% ipython --no-banner

In [1]: import numpy as np

In [2]: np.set_printoptions(precision=1, suppress=True, linewidth=160)

In [3]: A = np.load("sample5.npy")

In [4]: A.round(1) + 0
Out[4]: 
array([[-0.6, -0.6, -0.5],
       [ 0.6,  0. , -0.8],
       [ 0.5, -0.8,  0.3]])

In [5]: rng = np.random.default_rng(502413)

In [6]: z = rng.permutation(3)

In [7]: z
Out[7]: array([2, 0, 1])

In [8]: A2 = A[z][:, z]

In [9]: round(float(np.linalg.det(A2)), 1), round(float(np.linalg.det(A[z])), 1)
Out[9]: (1.0, 1.0)

In [10]: np.sort(np.abs(np.linalg.eigvals(A2)))
Out[10]: array([1., 1., 1.])

In [11]: np.linalg.matrix_power(A, 3)
Out[11]: 
array([[ 0.9, -0.4, -0.3],
       [ 0.4,  0.9, -0.1],
       [ 0.3, -0.1,  0.9]])

In [12]: np.round((A - A.T) / 2, 1) + 0
Out[12]: 
array([[ 0. , -0.6, -0.5],
       [ 0.6,  0. ,  0. ],
       [ 0.5,  0. ,  0. ]])

In [13]: np.allclose(A, A.T)
Out[13]: False

In [14]: round(np.trace(A), 1)
Out[14]: np.float64(-0.3)

In [15]: np.round((A + A.T) / 2, 1) + 0
Out[15]: 
array([[-0.6,  0. ,  0. ],
       [ 0. ,  0. , -0.8],
       [ 0. , -0.8,  0.3]])

In [16]: round(A[:, 1] @ A[:, 2], 1)
Out[16]: np.float64(0.0)

In [17]: z = rng.permutation(3)

In [18]: A2 = A[:, z] * rng.choice([-1, 1], 3)

In [19]: A2.round(1) + 0
Out[19]: 
array([[-0.6, -0.6,  0.5],
       [ 0.6,  0. ,  0.8],
       [ 0.5, -0.8, -0.3]])

In [20]: U, _, vt = np.linalg.svd(A.T @ A2)

In [21]: np.round(np.linalg.lstsq(A, A2)[0], 1) + 0
Out[21]: 
array([[ 1.,  0.,  0.],
       [ 0.,  1.,  0.],
       [ 0.,  0., -1.]])

In [22]: F = np.load("m.npy")

In [23]: F
Out[23]: 
array([[ 3,  2,  3],
       [ 0, -1,  0],
       [-2, -3, -2]])

In [24]: U, s, vt = np.linalg.svd(F)

In [25]: vecs = vt[:(s > 1e-8).sum()]

In [26]: vec = F[1] + 4 * F[0] + rng.integers(2) * np.eye(3)[2]

In [27]: vec
Out[27]: array([12.,  7., 13.])

In [28]: np.round(vecs.T @ vecs, 1) + 0
Out[28]: 
array([[0.5, 0. , 0.5],
       [0. , 1. , 0. ],
       [0.5, 0. , 0.5]])

In [29]: round(float(np.linalg.norm(vec - vecs.T @ vecs @ vec)), 1)
Out[29]: 0.7

In [30]: np.diag(vecs.T @ vecs)
Out[30]: array([0.5, 1. , 0.5])

In [31]: z = rng.permutation(3)

In [32]: z
Out[32]: array([2, 1, 0])

In [33]: A2 = F[z][:, z]

In [34]: np.diag(A2)
Out[34]: array([-2, -1,  3])

In [35]: np.sort(np.abs(np.linalg.eigvals(A2)))
Out[35]: array([0., 1., 1.])

In [36]: round(np.linalg.det(A2), 1), np.round(np.linalg.det(F[z]), 1)
Out[36]: (np.float64(0.0), np.float64(0.0))

In [37]: np.trace(A2)
Out[37]: np.int64(0)

In [38]: X = 5 * np.eye(4) + np.ones((4, 4))

In [39]: X
Out[39]: 
array([[6., 1., 1., 1.],
       [1., 6., 1., 1.],
       [1., 1., 6., 1.],
       [1., 1., 1., 6.]])

In [40]: r = np.linalg.matrix_rank(F)

In [41]: r
Out[41]: np.int64(2)

In [42]: null = np.linalg.svd(F)[2][r:].T

In [43]: [int(np.linalg.matrix_rank(F[:, :j + 1])) for j in range(3)]
Out[43]: [1, 2, 2]

In [44]: np.allclose(F @ null, 0)
Out[44]: True

In [45]: np.einsum("ii->", X)
Out[45]: np.float64(24.0)

In [46]: np.kron(np.eye(2, dtype=int), X)
Out[46]: 
array([[6., 1., 1., 1., 0., 0., 0., 0.],
       [1., 6., 1., 1., 0., 0., 0., 0.],
       [1., 1., 6., 1., 0., 0., 0., 0.],
       [1., 1., 1., 6., 0., 0., 0., 0.],
       [0., 0., 0., 0., 6., 1., 1., 1.],
       [0., 0., 0., 0., 1., 6., 1., 1.],
       [0., 0., 0., 0., 1., 1., 6., 1.],
       [0., 0., 0., 0., 1., 1., 1., 6.]])

In [47]: round(np.linalg.det(X.T), 1)
Out[47]: np.float64(1125.0)

In [48]: round(float(np.linalg.det(X[::-1])), 1)
Out[48]: 1125.0

In [49]: E = np.array([[4, 0, 6], [0, 0, 0], [6, 0, 9]])

In [50]: z = rng.permutation(3)

In [51]: z
Out[51]: array([2, 1, 0])

In [52]: A2 = E[z][:, z]

In [53]: A2
Out[53]: 
array([[9, 0, 6],
       [0, 0, 0],
       [6, 0, 4]])

In [54]: np.round(np.sort(np.abs(np.linalg.eigvals(A2))), 1) + 0
Out[54]: array([ 0.,  0., 13.])

In [55]: np.trace(A2)
Out[55]: np.int64(13)

In [56]: np.diag(A2)
Out[56]: array([9, 0, 4])
